In [1]: import numpy as np

In [2]: from numpy import linalg as LA

In [3]: np.set_printoptions(precision=2, suppress=True, linewidth=140, floatmode="fixed")

In [4]: A = np.load("a.npy")

In [5]: print(A)
[[ -2.51  -6.93  21.23 -20.86   4.78 -21.77  15.30]
 [ 12.41   4.81   4.44 -10.59  12.23   3.25  -2.97]
 [  6.75 -20.73  -7.92   2.67   2.30 -37.22  14.21]
 [ -5.79 -16.15  -8.76  -2.69  -1.55   4.73  20.01]
 [  1.88  -4.64  -1.25  19.37   6.89 -18.06  -6.94]
 [-11.64  14.26  23.95  -0.86  -4.20  16.78 -23.36]
 [ -7.76   1.08 -29.24   1.67   4.00 -18.77  -5.85]
 [  0.09 -23.85  12.82 -13.10  12.87  13.94 -22.56]
 [  1.05  39.32   4.06  10.03  -1.61  -5.35 -12.33]
 [-12.37   6.27  -7.10   2.41  -3.68  -4.28  -2.91]
 [  1.62  -6.04  22.39  16.39   7.92   4.20 -25.72]
 [ -8.11  -2.71  -0.62  16.91  -7.11   1.18   3.07]
 [  3.53  18.73  35.87  -7.19 -16.20  -0.20  -6.88]
 [ -4.27  18.19  -2.78 -11.20  -1.21 -14.40  -0.44]
 [  7.44  -4.73  17.59   2.75  10.79 -14.78  20.24]
 [ -4.22  -7.04 -11.96 -15.84 -12.24  -8.11   2.58]
 [ -8.30  18.35  17.20  -7.34   5.96   4.87   8.56]
 [  9.89   0.30 -19.54  20.38 -18.50  -0.20 -21.10]
 [ -7.27   8.90  -3.18  13.44   6.76 -11.12  17.49]
 [  5.76 -12.15 -19.22  -1.94  27.51  -0.44  18.50]
 [ 10.54 -10.55  20.95 -13.34 -10.96 -10.53  12.19]
 [ -0.60   2.85 -16.27  33.41   3.15  -9.85   5.39]
 [ 12.90 -14.62 -32.68 -17.21  21.31   4.63  -9.70]
 [ 10.34  12.31  59.01 -16.60 -11.83  15.04 -11.64]
 [ -4.76   5.50  31.02  -1.01   8.22   8.29 -46.16]
 [ 14.86  16.47 -12.59 -13.95 -11.70  -8.77  16.13]]

In [6]: Ac = A - A.mean(axis=0)

In [7]: evecs = LA.svd(Ac)[2][:1]

In [8]: B = Ac - Ac @ evecs.T @ evecs

In [9]: print(np.cov(Ac @ evecs.T, rowvar=False))
604.7660238016101

In [10]: print((Ac @ evecs.T).std(axis=0))
[24.11]

In [11]: u, v = A[17], A[12]

In [12]: print(round(u @ v, 2))
-361.99

In [13]: print(round(u @ u, 2))
1682.56

In [14]: pr = (u @ v) / (u @ u) * u

In [15]: print(v - pr)
[  5.66  18.79  31.67  -2.81 -20.18  -0.24 -11.42]

In [16]: print(np.round((v - pr) @ u, 2))
0.0

In [17]: W0 = np.loadtxt("run14.csv", delimiter=",")

In [18]: print(W0)
[[4.00 1.00 0.00]
 [0.00 4.00 1.00]
 [0.00 0.00 4.00]]

In [19]: # triangular: eigenvalues sit on the diagonal

In [20]: rng = np.random.default_rng(49205)

In [21]: z = rng.permutation(3)

In [22]: print(z)
[2 0 1]

In [23]: B = W0[z][:, z]

In [24]: print(np.diag(B))
[4.00 4.00 4.00]

In [25]: print(np.sort(np.abs(LA.eigvals(B))))
[4.00 4.00 4.00]

In [26]: print(np.round(LA.det(B), 2), np.round(LA.det(W0[z]), 2))
64.0 64.0

In [27]: print(np.trace(B))
12.0

In [28]: print(B)
[[4.00 0.00 0.00]
 [0.00 4.00 1.00]
 [1.00 0.00 4.00]]

In [29]: w, evecs = LA.eig(W0)

In [30]: print(np.sort(LA.eigvals(LA.inv(W0))))
[0.25 0.25 0.25]

In [31]: print(np.sort(LA.eigvals(W0.T)))
[4.00 4.00 4.00]

In [32]: print(w)
[4.00 4.00 4.00]

In [33]: print(np.sort(LA.eigvals(W0 @ W0)))
[16.00 16.00 16.00]

In [34]: u, v = W0[2], W0[0]

In [35]: print(u @ u)
16.0

In [36]: pr = (u @ v) / (u @ u) * u

In [37]: print(pr)
[0.00 0.00 0.00]

In [38]: print(v - pr)
[4.00 1.00 0.00]

In [39]: O, _ = LA.qr(np.array([[1.0, 0.5, 0.8, 0.2, 1.5, -0.9],
    ...:     [-0.2, 0.0, -0.6, -1.0, 0.4, -0.1],
    ...:     [-0.8, -1.9, 2.1, 1.3, 0.6, -1.4],
    ...:     [1.3, -0.2, -0.2, 0.9, -1.4, -1.2],
    ...:     [-2.6, -0.3, 0.6, 0.2, 1.0, -0.8],
    ...:     [-1.4, -0.4, -1.5, 0.3, 0.0, -0.4]]))

In [40]: arr = O[:, :4]

In [41]: print(arr)
[[-0.29 -0.13 -0.46  0.25]
 [ 0.06 -0.03  0.24 -0.73]
 [ 0.23  0.93 -0.24 -0.09]
 [-0.37  0.29  0.27  0.48]
 [ 0.75 -0.20 -0.36  0.25]
 [ 0.40  0.02  0.69  0.33]]

In [42]: B = np.c_[arr[:, :2] @ np.array([[0, 0], [3, 2]]), np.array([1, -7, 6, -4, -8, 6])]

In [43]: print(B)
[[-0.40 -0.27  1.00]
 [-0.08 -0.06 -7.00]
 [ 2.78  1.85  6.00]
 [ 0.87  0.58 -4.00]
 [-0.60 -0.40 -8.00]
 [ 0.07  0.04  6.00]]

In [44]: print(LA.norm(LA.qr(arr)[0].T @ B, axis=0) ** 2 / ((B ** 2).sum(axis=0) + 1e-12))
[1.00 1.00 0.27]
